% ipython --no-banner

In [1]: import numpy as np

In [2]: np.set_printoptions(suppress=True, linewidth=100)

In [3]: m1 = np.load("case10.npy")

In [4]: m1
Out[4]: 
array([[ -7,   0,  -5,   1,   6,  -2,   9,   7],
       [ -7,   0,  -5,   1,   6,  -2,   9,   7],
       [ -2,   4,   2,   2,   4,   0,   6,   6],
       [  8,   5,  10,   1,  -4,   3,  -6,  -3],
       [  3,   1,   3,   0,  -2,   1,  -3,  -2],
       [ -7,   0,  -5,   1,   6,  -2,   9,   7],
       [-11,   1,  -7,   2,  10,  -3,  15,  12],
       [  5,   4,   7,   1,  -2,   2,  -3,  -1],
       [  8,   5,  10,   1,  -4,   3,  -6,  -3]])

In [5]: left, sig, Vt = np.linalg.svd(m1)

In [6]: sig.round(1) + 0
Out[6]: array([43.9, 15.6,  0. ,  0. ,  0. ,  0. ,  0. ,  0. ])

In [7]: out = left[:, :2] @ np.diag(sig[:2]) @ Vt[:2]

In [8]: np.round(np.linalg.norm(m1 - out) / np.linalg.norm(m1), 1)
Out[8]: np.float64(0.0)

In [9]: print(np.linalg.matrix_rank(m1, rtol=0.05))
2

In [10]: print(np.unique(m1.round(6), axis=0).shape)
(6, 8)

In [11]: np.linalg.lstsq(m1[:-1].T, m1[-1])[2]
Out[11]: np.int32(2)

In [12]: np.round(m1 @ np.linalg.pinv(m1) @ m1, 1) + 0
Out[12]: 
array([[ -7.,   0.,  -5.,   1.,   6.,  -2.,   9.,   7.],
       [ -7.,   0.,  -5.,   1.,   6.,  -2.,   9.,   7.],
       [ -2.,   4.,   2.,   2.,   4.,   0.,   6.,   6.],
       [  8.,   5.,  10.,   1.,  -4.,   3.,  -6.,  -3.],
       [  3.,   1.,   3.,   0.,  -2.,   1.,  -3.,  -2.],
       [ -7.,   0.,  -5.,   1.,   6.,  -2.,   9.,   7.],
       [-11.,   1.,  -7.,   2.,  10.,  -3.,  15.,  12.],
       [  5.,   4.,   7.,   1.,  -2.,   2.,  -3.,  -1.],
       [  8.,   5.,  10.,   1.,  -4.,   3.,  -6.,  -3.]])

In [13]: W = np.array([[3, -1, 1],
    ...:     [3, -1, 0],
    ...:     [-2, 0, 2],
    ...:     [-3, -3, 1],
    ...:     [0, 0, -3],
    ...:     [1, -2, -1],
    ...:     [1, 2, 2],
    ...:     [-2, 2, -3]])

In [14]: b = np.array([0, -1, 3])

In [15]: hid = np.maximum(m1 @ W + b, 0)

In [16]: np.round((hid > 0).mean(axis=0), 1)
Out[16]: array([0.4, 0.6, 0.4])

In [17]: (hid > 0).astype(int)
Out[17]: 
array([[0, 1, 0],
       [0, 1, 0],
       [0, 1, 0],
       [1, 0, 1],
       [1, 0, 1],
       [0, 1, 0],
       [0, 1, 0],
       [1, 0, 1],
       [1, 0, 1]])

In [18]: np.linalg.matrix_rank(hid)
Out[18]: np.int64(3)

In [19]: basis = np.array([[8, 0], [1, 4], [9, 0]])

In [20]: (hid @ basis).round(6).argmax(axis=1)
Out[20]: array([1, 1, 1, 0, 0, 1, 1, 0, 0])

In [21]: print(hid @ basis)
[[ 39 156]
 [ 39 156]
 [ 15  60]
 [494   0]
 [217   0]
 [ 39 156]
 [ 63 252]
 [304   0]
 [494   0]]

In [22]: r = np.linalg.matrix_rank(m1)

In [23]: r
Out[23]: np.int64(2)

In [24]: N = np.linalg.svd(m1)[2][r:].T

In [25]: [int(np.linalg.matrix_rank(np.delete(m1, i, axis=0))) for i in range(9)]
Out[25]: [2, 2, 2, 2, 2, 2, 2, 2, 2]

In [26]: N.shape
Out[26]: (8, 6)

In [27]: [int(np.linalg.matrix_rank(m1[:i])) for i in range(1, len(m1) + 1)]
Out[27]: [1, 1, 2, 2, 2, 2, 2, 2, 2]

In [28]: [int(np.linalg.matrix_rank(m1[:, :j + 1])) for j in range(8)]
Out[28]: [1, 2, 2, 2, 2, 2, 2, 2]

In [29]: basis = np.array([[-3, 2, 5, 5], [-4, 5, -2, 4]])

In [30]: rng = np.random.default_rng(92)

In [31]: data = rng.normal(size=(49, 2)) @ basis + np.array([0, 2, 3, 1])

In [32]: data.round(1)
Out[32]: 
array([[ 11.4,  -7.9,  -7.2, -15.3],
       [  9.4,  -7.4,  -1. , -11.1],
       [ -3.2,   6.7,  -1.3,   3.3],
       [  2.4,   0.3,  -0.6,  -2.9],
       [  1.6,   0.5,   2.2,  -1.1],
       [ -4.5,   8.3,  -1.8,   4.7],
       [ -1.1,   2.3,   6.6,   3.4],
       [  7.6,  -5. ,  -2.4,  -9.4],
       [  2.8,  -0.8,   1.7,  -2.7],
       [ -1.3,   3.7,   2. ,   2.2],
       [ -3.3,   7.5,  -3.8,   2.7],
       [ -0.6,   3.7,  -0.8,   0.5],
       [  6.2,  -5.6,   5.6,  -5.3],
       [  0.5,   1.9,   1.3,  -0.1],
       [-14.4,  16.3,   9.6,  19.7],
       [ -1.7,   3.6,   3.9,   3.2],
       [ -2.5,   5.2,   1.7,   3.5],
       [  5.4,  -3.9,   2.4,  -5.5],
       [ -5.4,   3.1,  21.4,  13. ],
       [  6.2,  -0.8, -12.3, -10.9],
       [  0.7,  -0.3,   8.7,   2. ],
       [  3.4,  -1.2,   0.8,  -3.6],
       [ -3.2,   4.9,   5.1,   5.3],
       [  2.4,  -0.6,   3. ,  -1.7],
       [ -1.1,   4.3,  -0.9,   1.1],
       [ -3.1,   5.1,   4.2,   4.9],
       [ -3.3,   5. ,   5.6,   5.6],
       [ -3. ,   5.6,   2.2,   4.2],
       [  3.2,   0.1,  -3. ,  -4.5],
       [ -0.4,   3.7,  -1.8,  -0.1],
       [ -4.1,   6.5,   3.5,   5.9],
       [  0.9,   3.4,  -5.9,  -2.8],
       [ -8.1,  11.5,   1.4,   9.9],
       [  1. ,   2.3,  -2.2,  -1.7],
       [  6.5,  -3.3,  -4.3,  -8.7],
       [ -3.1,   6.4,  -0.3,   3.6],
       [ -8.2,  12.5,  -2. ,   8.9],
       [  2.1,   0.1,   1.2,  -2. ],
       [ -0.3,   3.9,  -2.9,  -0.5],
       [  1.5,   1.3,  -0.7,  -1.9],
       [  8.1,  -6.6,   1.3,  -8.9],
       [  5.4,  -2.9,  -1.3,  -6.6],
       [  1.8,  -2. ,  10.3,   1.1],
       [-13.1,  14.4,  11.5,  18.8],
       [ -4.6,   4.9,  11.5,   8.9],
       [ -0.2,   2.8,   0.9,   0.6],
       [  9.3,  -7.4,  -0.7, -10.8],
       [ -3.5,   4.8,   7.3,   6.4],
       [  8.1,  -6.6,   1.2,  -8.9]])

In [33]: dist = np.linalg.norm(data[:, None] - data[None], axis=-1)

In [34]: print(dist[:5, :5].round(1))
[[ 0.   7.7 28.4 18.6 21.3]
 [ 7.7  0.  23.8 13.4 15.3]
 [28.4 23.8  0.  10.5  9.6]
 [18.6 13.4 10.5  0.   3.4]
 [21.3 15.3  9.6  3.4  0. ]]

In [35]: dist.shape
Out[35]: (49, 49)

In [36]: np.unravel_index(dist.round(6).argmax(), dist.shape)
Out[36]: (np.int64(0), np.int64(14))

In [37]: np.flatnonzero(dist[23] < dist.mean() / 2)
Out[37]: array([ 3,  4,  8,  9, 11, 13, 17, 21, 23, 28, 33, 37, 39, 45])

In [38]: print(dist[23].round(6).argsort(kind="stable")[:4])
[23  4  8 37]
